$ python -q
>>> import numpy as np
>>> from numpy import linalg as LA
>>> np.set_printoptions(precision=2, suppress=True, linewidth=160, sign=" ")
>>> def tidy(a):
...     return np.round(a, 2) + 0
... 
>>> F = np.array([[0, 0, -2], [0, 0, -3], [0, 0, 0]])
>>> r = LA.matrix_rank(F)
>>> r
np.int64(1)
>>> null = LA.svd(F)[2][r:].T
>>> [int(LA.matrix_rank(F[:i])) for i in range(1, len(F) + 1)]
[1, 1, 1]
>>> [int(LA.matrix_rank(np.delete(F, i, axis=0))) for i in range(3)]
[1, 1, 1]
>>> null.shape
(3, 2)
>>> print(tidy(LA.pinv(F)))
[[ 0.    0.    0.  ]
 [ 0.    0.    0.  ]
 [-0.15 -0.23  0.  ]]
>>> print(F[:, 1] @ F[:, 0])
0
>>> hat = np.triu(np.array([[-1, -2, -2], [2, 2, -3], [3, 1, 0]]), 1) + np.eye(3)
>>> out = hat @ F @ LA.inv(hat)
>>> tidy(LA.det(out))
np.float64(0.0)
>>> LA.matrix_rank(out)
np.int64(1)
>>> tidy(np.sort(LA.eigvals(F)))
array([ 0.,  0.,  0.])
>>> F @ F
array([[ 0,  0,  0],
       [ 0,  0,  0],
       [ 0,  0,  0]])
>>> rng = np.random.default_rng(408588)
>>> labels = rng.permutation(3)
>>> labels
array([ 1,  0,  2])
>>> out = F[labels][:, labels]
>>> out
array([[ 0,  0, -3],
       [ 0,  0, -2],
       [ 0,  0,  0]])
>>> print(np.allclose(out, F))
False
>>> np.diag(out)
array([ 0,  0,  0])
>>> arr = np.loadtxt("block9.csv", delimiter=",")
>>> print(arr)
[[ 0. -4.  9.]
 [-5. -7.  4.]
 [ 6.  5. -4.]
 [ 6.  5. -4.]
 [ 6.  1.  5.]
 [ 1. -6.  9.]
 [ 6.  1.  5.]
 [ 6.  5. -4.]
 [ 0.  0.  0.]
 [ 1. -2.  0.]
 [ 0. -4.  9.]
 [ 0.  0.  0.]
 [ 0. -4.  9.]
 [ 0.  0.  0.]
 [ 6.  5. -4.]
 [ 1. -2.  0.]
 [ 0.  0.  0.]
 [ 0.  0.  0.]]
>>> D = LA.norm(arr[:, None] - arr[None], axis=-1)
>>> (D + 1e9 * np.eye(18)).round(6).argmin(axis=1)
array([ 10,   0,   3,   2,   6,   0,   4,   2,  11,  15,   0,   8,   0,   8,   2,   9,   8,   8])
>>> D.mean(axis=1).argmax()
np.int64(1)
>>> np.unravel_index(D.round(6).argmax(), D.shape)
(np.int64(1), np.int64(2))
>>> print(D.shape)
(18, 18)
>>> LA.matrix_rank(D ** 2)
np.int64(5)
>>> tidy(LA.norm(arr - arr.mean(axis=0), axis=1))
array([ 8.2 ,  9.78,  8.98,  8.98,  5.34,  9.1 ,  5.34,  8.98,  2.7 ,  2.64,  8.2 ,  2.7 ,  8.2 ,  2.7 ,  8.98,  2.64,  2.7 ,  2.7 ])
